$ ipython --no-banner

In [1]: import numpy as np

In [2]: from numpy import linalg as LA

In [3]: np.set_printoptions(suppress=True, linewidth=200)

In [4]: feats = np.array([[7.1, 4.6, 4.2], [8.0, 2.6, 2.5], [4.7, 1.7, 1.9], [3.7, 4.2, 3.9]])

In [5]: G = feats.T @ feats

In [6]: np.round(LA.svd(feats, compute_uv=False) ** 2, 1) + 0
Out[6]: array([230.9,  10.4,   0. ])

In [7]: np.round(LA.eigvalsh(G)[::-1], 1) + 0
Out[7]: array([230.9,  10.4,   0. ])

In [8]: G.round(1)
Out[8]: 
array([[150.2,  77. ,  73.2],
       [ 77. ,  48.4,  45.4],
       [ 73.2,  45.4,  42.7]])

In [9]: LA.matrix_rank(G)
Out[9]: np.int64(3)

In [10]: np.allclose(G, G.T)
Out[10]: True

In [11]: rng = np.random.default_rng(94)

In [12]: lab = rng.permutation(3)

In [13]: other = feats[:, lab] * rng.choice([-1, 1], 3)

In [14]: other
Out[14]: 
array([[ 7.1,  4.2, -4.6],
       [ 8. ,  2.5, -2.6],
       [ 4.7,  1.9, -1.7],
       [ 3.7,  3.9, -4.2]])

In [15]: U, _, Vh = LA.svd(feats.T @ other)

In [16]: lab
Out[16]: array([0, 2, 1])

In [17]: f = np.array([-3, 2, -2])

In [18]: np.round(np.convolve(other[1], f), 1)
Out[18]: array([-24. ,   8.5,  -3.2, -10.2,   5.2])

In [19]: np.round(np.array([np.convolve(row, f, "same") for row in other]), 1)
Out[19]: 
array([[  1.6,   8. , -17.6],
       [  8.5,  -3.2, -10.2],
       [  3.7,  -0.5,  -7.2],
       [ -4.3,  13. , -16.2]])

In [20]: np.round(np.polyval(f, other[1]), 1)
Out[20]: array([-178. ,  -15.8,  -27.5])

In [21]: np.round(np.cross(other[1, :3], other[2, :3]), 1)
Out[21]: array([0.7, 1.4, 3.4])

In [22]: t3 = np.stack([feats, 3 * feats, feats[::-1]])

In [23]: np.round(t3.sum(axis=0), 1)
Out[23]: 
array([[32.1, 22.6, 20.7],
       [36.7, 12.1, 11.9],
       [26.8,  9.4, 10.1],
       [21.9, 21.4, 19.8]])

In [24]: LA.matrix_rank(t3)
Out[24]: array([3, 3, 3])

In [25]: LA.matrix_rank(t3.reshape(3, -1))
Out[25]: np.int64(2)

In [26]: t3.shape
Out[26]: (3, 4, 3)

In [27]: (t3 @ feats.T).shape
Out[27]: (3, 4, 4)
